>>> import numpy as np
>>> import numpy.linalg as la
>>> np.set_printoptions(precision=1, suppress=True, linewidth=140, legacy="1.25")
>>> arr = np.loadtxt("x.csv", delimiter=",")
>>> arr
array([[ 8., 32., 25.,  0., 26.,  0.,  0.,  6., 44., 15., 13.,  0.,  0.,  0.],
       [ 5., 15., 11.,  0., 14.,  0.,  4.,  7., 20.,  6.,  5.,  0.,  0.,  0.],
       [ 0.,  7.,  3.,  0., 26.,  3., 38., 35., 20.,  0.,  0.,  0.,  0.,  0.],
       [ 3., 21., 15.,  0., 30.,  0., 20., 25., 36.,  8.,  1.,  0.,  0.,  0.],
       [ 5., 15., 11.,  0., 14.,  0.,  4.,  7., 20.,  6.,  5.,  0.,  0.,  0.],
       [ 2.,  0.,  0., 22.,  0., 13.,  7.,  0.,  0.,  0.,  0., 12., 16., 27.],
       [10., 26., 21.,  0., 10.,  0.,  0.,  0., 28., 13., 17.,  0.,  0.,  0.],
       [ 5., 15., 11.,  0., 14.,  0.,  4.,  7., 20.,  6.,  5.,  0.,  0.,  0.],
       [ 6., 25., 19.,  0., 24.,  0.,  3., 11., 36., 11.,  8.,  0.,  0.,  0.],
       [ 0.,  0.,  0.,  2., 24.,  8., 47., 40., 12.,  0.,  0.,  0.,  0.,  0.],
       [ 8., 32., 25.,  0., 26.,  0.,  0.,  6., 44., 15., 13.,  0.,  0.,  0.],
       [ 0.,  0.,  0., 20.,  0., 16., 32., 18.,  0.,  0.,  0.,  8.,  8., 21.],
       [ 1.,  1.,  0.,  4., 10.,  5., 22., 17.,  4.,  0.,  0.,  1.,  0.,  3.],
       [ 8., 19., 15.,  0.,  8.,  0.,  0.,  0., 20.,  9., 12.,  0.,  0.,  0.],
       [ 1.,  0.,  0., 32.,  0., 19.,  8.,  0.,  0.,  0.,  0., 17., 23., 39.],
       [ 1.,  0.,  0., 32.,  0., 19.,  8.,  0.,  0.,  0.,  0., 17., 23., 39.],
       [ 0.,  0.,  0.,  6., 16.,  9., 39., 31.,  4.,  0.,  0.,  0.,  0.,  3.],
       [ 0.,  0.,  0., 14.,  0., 11., 23., 13.,  0.,  0.,  0.,  6.,  6., 15.],
       [ 5., 28., 21.,  0., 32.,  0., 11., 20., 44., 12.,  6.,  0.,  0.,  0.],
       [ 4.,  5.,  3.,  2.,  4.,  1.,  5.,  3.,  4.,  1.,  2.,  2.,  2.,  3.],
       [ 3.,  8.,  5.,  0., 12.,  0., 13., 12., 12.,  2.,  0.,  0.,  0.,  0.],
       [ 0.,  0.,  0., 10.,  8., 10., 31., 22.,  0.,  0.,  0.,  3.,  1.,  9.],
       [ 8.,  6.,  5.,  4.,  0.,  0.,  0.,  0.,  0.,  3., 11.,  6., 10.,  9.],
       [10., 26., 21.,  0., 10.,  0.,  0.,  0., 28., 13., 17.,  0.,  0.,  0.],
       [ 8.,  6.,  5.,  4.,  0.,  0.,  0.,  0.,  0.,  3., 11.,  6., 10.,  9.],
       [ 4., 18., 13.,  0., 22.,  0., 12., 16., 28.,  7.,  3.,  0.,  0.,  0.],
       [ 0.,  0.,  0., 16.,  6., 15., 40., 27.,  0.,  0.,  0.,  5.,  3., 15.],
       [ 8., 19., 15.,  0.,  8.,  0.,  0.,  0., 20.,  9., 12.,  0.,  0.,  0.],
       [ 8., 19., 15.,  0.,  8.,  0.,  0.,  0., 20.,  9., 12.,  0.,  0.,  0.],
       [10., 13., 11.,  0.,  0.,  0.,  0.,  0.,  4.,  7., 16.,  4.,  8.,  3.],
       [10., 26., 21.,  0., 10.,  0.,  0.,  0., 28., 13., 17.,  0.,  0.,  0.],
       [ 9.,  3.,  3.,  8.,  0.,  0.,  0.,  0.,  0.,  2., 13.,  9., 15., 15.],
       [ 2.,  0.,  0.,  8.,  2.,  6., 14.,  8.,  0.,  0.,  0.,  4.,  4.,  9.]])
>>> Xc = arr - arr.mean(axis=0)
>>> V = la.svd(Xc)[2][:5]
>>> B = Xc - Xc @ V.T @ V
>>> B.std(axis=0)
array([0.3, 0.5, 0.3, 0.3, 0.7, 0.7, 0.4, 0.6, 0.6, 0.4, 0.5, 0.3, 0.4, 0.3])
>>> (Xc @ V.T).std(axis=0)
array([26.3, 19.4, 10.7,  4.9,  3.6])
>>> Xc = (arr - arr.mean(axis=0)) / arr.std(axis=0)
>>> Xc.std(axis=0)
array([1., 1., 1., 1., 1., 1., 1., 1., 1., 1., 1., 1., 1., 1.])
>>> np.argwhere(np.abs(Xc) > 2)
array([[ 2,  7],
       [ 9,  6],
       [ 9,  7],
       [14,  3],
       [14,  5],
       [14, 11],
       [14, 12],
       [14, 13],
       [15,  3],
       [15,  5],
       [15, 11],
       [15, 12],
       [15, 13],
       [18,  4],
       [26,  6]])
>>> coef = la.lstsq(np.delete(Xc, 7, axis=1), Xc[:, 7])[0]
>>> np.abs(coef).argmax()
2
>>> K = np.load("dump.npy")
>>> K
array([[ -2,  -2,  -2,  -2,  -2,  -2,  -2,  -2,  -2,  -2,  -2],
       [ -2,  -4,  -4,  -4,  -4,  -4,  -4,  -4,  -4,  -4,  -4],
       [ -2,  -4,  -6,  -6,  -6,  -6,  -6,  -6,  -6,  -6,  -6],
       [ -2,  -4,  -6,  -8,  -8,  -8,  -8,  -8,  -8,  -8,  -8],
       [ -2,  -4,  -6,  -8, -10, -10, -10, -10, -10, -10, -10],
       [ -2,  -4,  -6,  -8, -10, -12, -12, -12, -12, -12, -12],
       [ -2,  -4,  -6,  -8, -10, -12, -14, -14, -14, -14, -14],
       [ -2,  -4,  -6,  -8, -10, -12, -14, -16, -16, -16, -16],
       [ -2,  -4,  -6,  -8, -10, -12, -14, -16, -18, -18, -18],
       [ -2,  -4,  -6,  -8, -10, -12, -14, -16, -18, -20, -20],
       [ -2,  -4,  -6,  -8, -10, -12, -14, -16, -18, -20, -22]])
>>> la.matrix_power(K, 2)
array([[  44,   84,  120,  152,  180,  204,  224,  240,  252,  260,  264],
       [  84,  164,  236,  300,  356,  404,  444,  476,  500,  516,  524],
       [ 120,  236,  344,  440,  524,  596,  656,  704,  740,  764,  776],
       [ 152,  300,  440,  568,  680,  776,  856,  920,  968, 1000, 1016],
       [ 180,  356,  524,  680,  820,  940, 1040, 1120, 1180, 1220, 1240],
       [ 204,  404,  596,  776,  940, 1084, 1204, 1300, 1372, 1420, 1444],
       [ 224,  444,  656,  856, 1040, 1204, 1344, 1456, 1540, 1596, 1624],
       [ 240,  476,  704,  920, 1120, 1300, 1456, 1584, 1680, 1744, 1776],
       [ 252,  500,  740,  968, 1180, 1372, 1540, 1680, 1788, 1860, 1896],
       [ 260,  516,  764, 1000, 1220, 1420, 1596, 1744, 1860, 1940, 1980],
       [ 264,  524,  776, 1016, 1240, 1444, 1624, 1776, 1896, 1980, 2024]])
>>> np.allclose(K @ K.T, K.T @ K)
True
>>> (K + K.T) / 2
array([[ -2.,  -2.,  -2.,  -2.,  -2.,  -2.,  -2.,  -2.,  -2.,  -2.,  -2.],
       [ -2.,  -4.,  -4.,  -4.,  -4.,  -4.,  -4.,  -4.,  -4.,  -4.,  -4.],
       [ -2.,  -4.,  -6.,  -6.,  -6.,  -6.,  -6.,  -6.,  -6.,  -6.,  -6.],
       [ -2.,  -4.,  -6.,  -8.,  -8.,  -8.,  -8.,  -8.,  -8.,  -8.,  -8.],
       [ -2.,  -4.,  -6.,  -8., -10., -10., -10., -10., -10., -10., -10.],
       [ -2.,  -4.,  -6.,  -8., -10., -12., -12., -12., -12., -12., -12.],
       [ -2.,  -4.,  -6.,  -8., -10., -12., -14., -14., -14., -14., -14.],
       [ -2.,  -4.,  -6.,  -8., -10., -12., -14., -16., -16., -16., -16.],
       [ -2.,  -4.,  -6.,  -8., -10., -12., -14., -16., -18., -18., -18.],
       [ -2.,  -4.,  -6.,  -8., -10., -12., -14., -16., -18., -20., -20.],
       [ -2.,  -4.,  -6.,  -8., -10., -12., -14., -16., -18., -20., -22.]])
>>> K @ K
array([[  44,   84,  120,  152,  180,  204,  224,  240,  252,  260,  264],
       [  84,  164,  236,  300,  356,  404,  444,  476,  500,  516,  524],
       [ 120,  236,  344,  440,  524,  596,  656,  704,  740,  764,  776],
       [ 152,  300,  440,  568,  680,  776,  856,  920,  968, 1000, 1016],
       [ 180,  356,  524,  680,  820,  940, 1040, 1120, 1180, 1220, 1240],
       [ 204,  404,  596,  776,  940, 1084, 1204, 1300, 1372, 1420, 1444],
       [ 224,  444,  656,  856, 1040, 1204, 1344, 1456, 1540, 1596, 1624],
       [ 240,  476,  704,  920, 1120, 1300, 1456, 1584, 1680, 1744, 1776],
       [ 252,  500,  740,  968, 1180, 1372, 1540, 1680, 1788, 1860, 1896],
       [ 260,  516,  764, 1000, 1220, 1420, 1596, 1744, 1860, 1940, 1980],
       [ 264,  524,  776, 1016, 1240, 1444, 1624, 1776, 1896, 1980, 2024]])
>>> np.allclose(K, K.T)
True
>>> round(la.det(K), 1)
-2048.0
>>> vec = np.array([0, -1, -6, -4, -5, -8, 9, 6, 6, 0, 7])
>>> rhs = K @ vec
>>> rhs
array([  -8,  -16,  -26,  -48,  -78, -118, -174, -212, -238, -252, -266])
>>> la.solve(K, -3 * rhs)
array([ -0.,   3.,  18.,  12.,  15.,  24., -27., -18., -18.,  -0., -21.])
>>> rng = np.random.default_rng(22674)
>>> lab = rng.permutation(11)
>>> B = K[:, lab] * rng.choice([-1, 1], 11)
>>> B
array([[  2,   2,   2,  -2,  -2,  -2,  -2,  -2,   2,   2,  -2],
       [  4,   4,   4,  -4,  -4,  -4,  -4,  -4,   4,   4,  -2],
       [  6,   6,   6,  -4,  -6,  -6,  -6,  -6,   6,   6,  -2],
       [  8,   6,   8,  -4,  -8,  -8,  -8,  -8,   8,   8,  -2],
       [ 10,   6,   8,  -4, -10, -10, -10, -10,  10,  10,  -2],
       [ 12,   6,   8,  -4, -12, -12, -12, -10,  12,  12,  -2],
       [ 14,   6,   8,  -4, -14, -14, -14, -10,  14,  12,  -2],
       [ 16,   6,   8,  -4, -16, -16, -16, -10,  14,  12,  -2],
       [ 18,   6,   8,  -4, -18, -16, -18, -10,  14,  12,  -2],
       [ 20,   6,   8,  -4, -20, -16, -18, -10,  14,  12,  -2],
       [ 20,   6,   8,  -4, -22, -16, -18, -10,  14,  12,  -2]])
>>> U, _, Vh = la.svd(K.T @ B)
>>> lab
array([ 9,  2,  3,  1, 10,  7,  8,  4,  6,  5,  0])
>>> np.round(U @ Vh, 1) + 0
array([[ 0.,  0.,  0.,  0.,  0.,  0.,  0.,  0.,  0.,  0.,  1.],
       [ 0.,  0.,  0.,  1.,  0.,  0.,  0.,  0.,  0.,  0.,  0.],
       [ 0., -1.,  0.,  0.,  0.,  0.,  0.,  0.,  0.,  0.,  0.],
       [ 0.,  0., -1.,  0.,  0.,  0.,  0.,  0.,  0.,  0.,  0.],
       [ 0.,  0.,  0.,  0.,  0.,  0.,  0.,  1.,  0.,  0.,  0.],
       [ 0.,  0.,  0.,  0.,  0.,  0.,  0.,  0.,  0., -1.,  0.],
       [ 0.,  0.,  0.,  0.,  0.,  0.,  0.,  0., -1.,  0.,  0.],
       [ 0.,  0.,  0.,  0.,  0.,  1.,  0.,  0.,  0.,  0.,  0.],
       [ 0.,  0.,  0.,  0.,  0.,  0.,  1.,  0.,  0.,  0.,  0.],
       [-1.,  0.,  0.,  0.,  0.,  0.,  0.,  0.,  0.,  0.,  0.],
       [ 0.,  0.,  0.,  0.,  1.,  0.,  0.,  0.,  0.,  0.,  0.]])
